>>> import numpy as np
>>> import numpy.linalg as la
>>> np.set_printoptions(precision=3, suppress=True, linewidth=200)
>>> A = np.load("out9.npy")
>>> A
array([[0, 0, 0],
       [1, 2, 3],
       [2, 2, 3],
       [1, 0, 1],
       [1, 2, 2],
       [0, 0, 0],
       [0, 0, 0],
       [2, 2, 3],
       [0, 0, 0],
       [1, 2, 2],
       [1, 0, 1],
       [1, 0, 1],
       [0, 0, 0],
       [0, 0, 0],
       [3, 4, 6],
       [0, 0, 0],
       [2, 2, 4],
       [1, 0, 1],
       [2, 4, 5],
       [1, 0, 1],
       [1, 2, 3]])
>>> # row 5 repeats row 0
>>> dist = la.norm(A[:, None] - A[None], axis=-1)
>>> la.matrix_rank(dist ** 2)
np.int64(5)
>>> dist.shape
(21, 21)
>>> E = np.load("block11.npy")
>>> E
array([[  0.809,   0.822,  -9.553],
       [  4.906,  -1.666,  -3.786],
       [-13.532,   6.296,  -2.978],
       [ -6.606,   3.27 ,  -3.283],
       [ 19.182,  -7.209, -10.407],
       [ -6.987,   2.902,   1.504],
       [ 18.278,  -8.103,   0.371],
       [ -9.5  ,   3.682,   4.01 ],
       [  8.416,  -4.807,   9.191],
       [ 10.01 ,  -3.214, -10.016],
       [ -8.502,   4.695,  -8.027],
       [  8.296,  -4.9  ,  10.39 ]])
>>> proj = E @ la.solve(E.T @ E, E.T)
>>> proj @ E[:, 1]
array([ 0.822, -1.666,  6.296,  3.27 , -7.209,  2.902, -8.103,  3.682, -4.807, -3.214,  4.695, -4.9  ])
>>> np.round(np.trace(proj), 3)
np.float64(3.0)
>>> np.diag(proj)
array([0.352, 0.34 , 0.202, 0.249, 0.479, 0.051, 0.297, 0.141, 0.204, 0.251, 0.189, 0.244])
>>> feats = np.array([[-37, 3, 5, 3], [4, 64, 4, 0], [4, 0, 80, 3], [4, 1, 4, -57]])
>>> feats @ feats
array([[1413,   84,  239, -267],
       [ 124, 4108,  596,   24],
       [ 184,   15, 6432,   81],
       [-356,   19,  116, 3273]])
>>> la.matrix_power(feats, 3)
array([[ -52057,    9348,   25453,   20175],
       [  14324,  263308,   64828,     792],
       [  19304,    1593,  515864,   15231],
       [  26804,    3421,   20668, -187281]])
